$ ipython --no-banner

In [1]: import numpy as np

In [2]: np.set_printoptions(precision=1, suppress=True, linewidth=120)

In [3]: J = np.load("a.npy")

In [4]: J
Out[4]: 
array([[1, 2, 1, 2],
       [2, 1, 2, 1],
       [1, 2, 1, 2],
       [2, 1, 2, 1]])

In [5]: Y = J / np.linalg.norm(J, axis=1, keepdims=True)

In [6]: G = Y @ Y.T

In [7]: G
Out[7]: 
array([[1. , 0.8, 1. , 0.8],
       [0.8, 1. , 0.8, 1. ],
       [1. , 0.8, 1. , 0.8],
       [0.8, 1. , 0.8, 1. ]])

In [8]: w, evecs = np.linalg.eigh(J)

In [9]: x0 = np.array([3, -5, -3, 2])

In [10]: (np.sign(evecs[:, -1].round(6)) == np.sign(evecs[0, -1].round(6))).astype(int)
Out[10]: array([1, 1, 1, 1])

In [11]: print(round(x0 @ J @ x0 / (x0 @ x0), 1), w[0], w[-1])
0.2 -2.0 6.0

In [12]: evecs * np.abs(w) @ evecs.T
Out[12]: 
array([[2., 1., 2., 1.],
       [1., 2., 1., 2.],
       [2., 1., 2., 1.],
       [1., 2., 1., 2.]])

In [13]: np.allclose(J[:-1].T @ np.linalg.lstsq(J[:-1].T, J[-1])[0], J[-1])
Out[13]: True

In [14]: np.unique(J.round(6), axis=0).shape
Out[14]: (2, 4)

In [15]: Uu, sigma, VT = np.linalg.svd(J, full_matrices=False)

In [16]: np.round(sigma / sigma[0], 1) + 0
Out[16]: array([1. , 0.3, 0. , 0. ])

In [17]: np.abs(VT[0])
Out[17]: array([0.5, 0.5, 0.5, 0.5])

In [18]: np.round(Uu.T @ J @ VT.T, 1) + 0
Out[18]: 
array([[6., 0., 0., 0.],
       [0., 2., 0., 0.],
       [0., 0., 0., 0.],
       [0., 0., 0., 0.]])

In [19]: np.round(VT @ VT.T, 1) + 0
Out[19]: 
array([[1., 0., 0., 0.],
       [0., 1., 0., 0.],
       [0., 0., 1., 0.],
       [0., 0., 0., 1.]])

In [20]: print(sigma.round(1) + 0)
[6. 2. 0. 0.]

In [21]: feats = np.minimum.outer(np.arange(1, 8), np.arange(1, 8)) * -1

In [22]: feats
Out[22]: 
array([[-1, -1, -1, -1, -1, -1, -1],
       [-1, -2, -2, -2, -2, -2, -2],
       [-1, -2, -3, -3, -3, -3, -3],
       [-1, -2, -3, -4, -4, -4, -4],
       [-1, -2, -3, -4, -5, -5, -5],
       [-1, -2, -3, -4, -5, -6, -6],
       [-1, -2, -3, -4, -5, -6, -7]])

In [23]: # symmetric, so the eigenvalues are real

In [24]: np.round(np.linalg.eigvalsh(feats).min(), 1)
Out[24]: np.float64(-22.9)

In [25]: (feats + feats.T) / 2
Out[25]: 
array([[-1., -1., -1., -1., -1., -1., -1.],
       [-1., -2., -2., -2., -2., -2., -2.],
       [-1., -2., -3., -3., -3., -3., -3.],
       [-1., -2., -3., -4., -4., -4., -4.],
       [-1., -2., -3., -4., -5., -5., -5.],
       [-1., -2., -3., -4., -5., -6., -6.],
       [-1., -2., -3., -4., -5., -6., -7.]])

In [26]: np.trace(feats)
Out[26]: np.int64(-28)

In [27]: np.linalg.matrix_power(feats, 3)
Out[27]: 
array([[ -140,  -273,  -393,  -495,  -575,  -630,  -658],
       [ -273,  -533,  -768,  -968, -1125, -1233, -1288],
       [ -393,  -768, -1108, -1398, -1626, -1783, -1863],
       [ -495,  -968, -1398, -1766, -2056, -2256, -2358],
       [ -575, -1125, -1626, -2056, -2396, -2631, -2751],
       [ -630, -1233, -1783, -2256, -2631, -2891, -3024],
       [ -658, -1288, -1863, -2358, -2751, -3024, -3164]])

In [28]: feats @ feats
Out[28]: 
array([[  7,  13,  18,  22,  25,  27,  28],
       [ 13,  25,  35,  43,  49,  53,  55],
       [ 18,  35,  50,  62,  71,  77,  80],
       [ 22,  43,  62,  78,  90,  98, 102],
       [ 25,  49,  71,  90, 105, 115, 120],
       [ 27,  53,  77,  98, 115, 127, 133],
       [ 28,  55,  80, 102, 120, 133, 140]])

In [29]: np.round(np.abs(np.linalg.eigvals(feats)).max(), 1)
Out[29]: np.float64(22.9)

In [30]: print(np.allclose(feats @ feats.T, feats.T @ feats))
True

In [31]: G = feats.T @ feats

In [32]: G
Out[32]: 
array([[  7,  13,  18,  22,  25,  27,  28],
       [ 13,  25,  35,  43,  49,  53,  55],
       [ 18,  35,  50,  62,  71,  77,  80],
       [ 22,  43,  62,  78,  90,  98, 102],
       [ 25,  49,  71,  90, 105, 115, 120],
       [ 27,  53,  77,  98, 115, 127, 133],
       [ 28,  55,  80, 102, 120, 133, 140]])

In [33]: print(np.linalg.matrix_rank(G))
7

In [34]: rng = np.random.default_rng(912)

In [35]: Y = G + rng.integers(-2, 3, (7, 1)) @ rng.integers(-2, 3, (1, 7))

In [36]: Y
Out[36]: 
array([[  7,  13,  18,  22,  25,  27,  28],
       [ 15,  25,  31,  45,  53,  57,  55],
       [ 18,  35,  50,  62,  71,  77,  80],
       [ 21,  43,  64,  77,  88,  96, 102],
       [ 26,  49,  69,  91, 107, 117, 120],
       [ 25,  53,  81,  96, 111, 123, 133],
       [ 29,  55,  78, 103, 122, 135, 140]])

In [37]: print(np.round(np.linalg.svd(Y - G, compute_uv=False), 1) + 0)
[12.4  0.   0.   0.   0.   0.   0. ]

In [38]: idx = rng.permutation(7)

In [39]: idx
Out[39]: array([6, 5, 3, 1, 2, 0, 4])

In [40]: Y = feats[idx][:, idx]

In [41]: print(np.diag(Y))
[-7 -6 -4 -2 -3 -1 -5]

In [42]: np.allclose(Y, feats)
Out[42]: False

In [43]: np.trace(Y)
Out[43]: np.int64(-28)

In [44]: K = np.load("arr.npy")

In [45]: K
Out[45]: 
array([[ 6.,  0.,  9.,  9., -3., -9.,  6.],
       [ 0., -3.,  0.,  0.,  0.,  0.,  0.],
       [ 9.,  0.,  6.,  9., -3., -9.,  6.],
       [ 9.,  0.,  9.,  6., -3., -9.,  6.],
       [-3.,  0., -3., -3., -2.,  3., -2.],
       [-9.,  0., -9., -9.,  3.,  6., -6.],
       [ 6.,  0.,  6.,  6., -2., -6.,  1.]])

In [46]: w, evecs = np.linalg.eigh(K)

In [47]: np.round(evecs.T @ evecs, 1) + 0
Out[47]: 
array([[1., 0., 0., 0., 0., 0., 0.],
       [0., 1., 0., 0., 0., 0., 0.],
       [0., 0., 1., 0., 0., 0., 0.],
       [0., 0., 0., 1., 0., 0., 0.],
       [0., 0., 0., 0., 1., 0., 0.],
       [0., 0., 0., 0., 0., 1., 0.],
       [0., 0., 0., 0., 0., 0., 1.]])

In [48]: np.round(np.linalg.eigvalsh(K + 3 * np.eye(7)), 1) + 0
Out[48]: array([ 0.,  0.,  0.,  0.,  0.,  0., 41.])

In [49]: np.round(np.abs(evecs[:, -1]), 1) + 0
Out[49]: array([0.5, 0. , 0.5, 0.5, 0.2, 0.5, 0.3])

In [50]: round(np.log10(np.linalg.cond(K)))
Out[50]: 1

In [51]: [round(float(x), 1) for x in np.linalg.svd(K, compute_uv=False)[:3]]
Out[51]: [38.0, 3.0, 3.0]

In [52]: np.abs(np.linalg.svd(K)[2][-1])
Out[52]: array([0. , 0.2, 0.1, 0.8, 0.3, 0.4, 0.3])

In [53]: np.linalg.matrix_rank(K, rtol=0.1)
Out[53]: np.int64(1)

In [54]: np.argsort(-np.linalg.norm(K, axis=0).round(6), kind="stable")[:3]
Out[54]: array([0, 2, 3])

In [55]: Uu, sigma, VT = np.linalg.svd(K)

In [56]: sigma
Out[56]: array([38.,  3.,  3.,  3.,  3.,  3.,  3.])

In [57]: Y = Uu[:, :1] @ np.diag(sigma[:1]) @ VT[:1]

In [58]: np.abs(K - Y).max()
Out[58]: np.float64(3.0)

In [59]: print(np.round(np.linalg.norm(K - Y) / np.linalg.norm(K), 1))
0.2

In [60]: round(np.linalg.det(K), 1)
Out[60]: np.float64(27702.0)

In [61]: (np.linalg.matrix_power((K != 0) + (K.T != 0) + np.eye(7), 7) > 0).astype(int)
Out[61]: 
array([[1, 0, 1, 1, 1, 1, 1],
       [0, 1, 0, 0, 0, 0, 0],
       [1, 0, 1, 1, 1, 1, 1],
       [1, 0, 1, 1, 1, 1, 1],
       [1, 0, 1, 1, 1, 1, 1],
       [1, 0, 1, 1, 1, 1, 1],
       [1, 0, 1, 1, 1, 1, 1]])

In [62]: (K != 0).astype(int)
Out[62]: 
array([[1, 0, 1, 1, 1, 1, 1],
       [0, 1, 0, 0, 0, 0, 0],
       [1, 0, 1, 1, 1, 1, 1],
       [1, 0, 1, 1, 1, 1, 1],
       [1, 0, 1, 1, 1, 1, 1],
       [1, 0, 1, 1, 1, 1, 1],
       [1, 0, 1, 1, 1, 1, 1]])

In [63]: Y = K / np.sqrt((K ** 2).mean(axis=1, keepdims=True))

In [64]: np.linalg.matrix_rank(K - K.mean(axis=1, keepdims=True))
Out[64]: np.int64(6)

In [65]: Y[1]
Out[65]: array([ 0. , -2.6,  0. ,  0. ,  0. ,  0. ,  0. ])

In [66]: K - K.mean(axis=1, keepdims=True)
Out[66]: 
array([[  3.4,  -2.6,   6.4,   6.4,  -5.6, -11.6,   3.4],
       [  0.4,  -2.6,   0.4,   0.4,   0.4,   0.4,   0.4],
       [  6.4,  -2.6,   3.4,   6.4,  -5.6, -11.6,   3.4],
       [  6.4,  -2.6,   6.4,   3.4,  -5.6, -11.6,   3.4],
       [ -1.6,   1.4,  -1.6,  -1.6,  -0.6,   4.4,  -0.6],
       [ -5.6,   3.4,  -5.6,  -5.6,   6.4,   9.4,  -2.6],
       [  4.4,  -1.6,   4.4,   4.4,  -3.6,  -7.6,  -0.6]])

In [67]: np.linalg.matrix_rank(Y) == np.linalg.matrix_rank(K)
Out[67]: np.True_
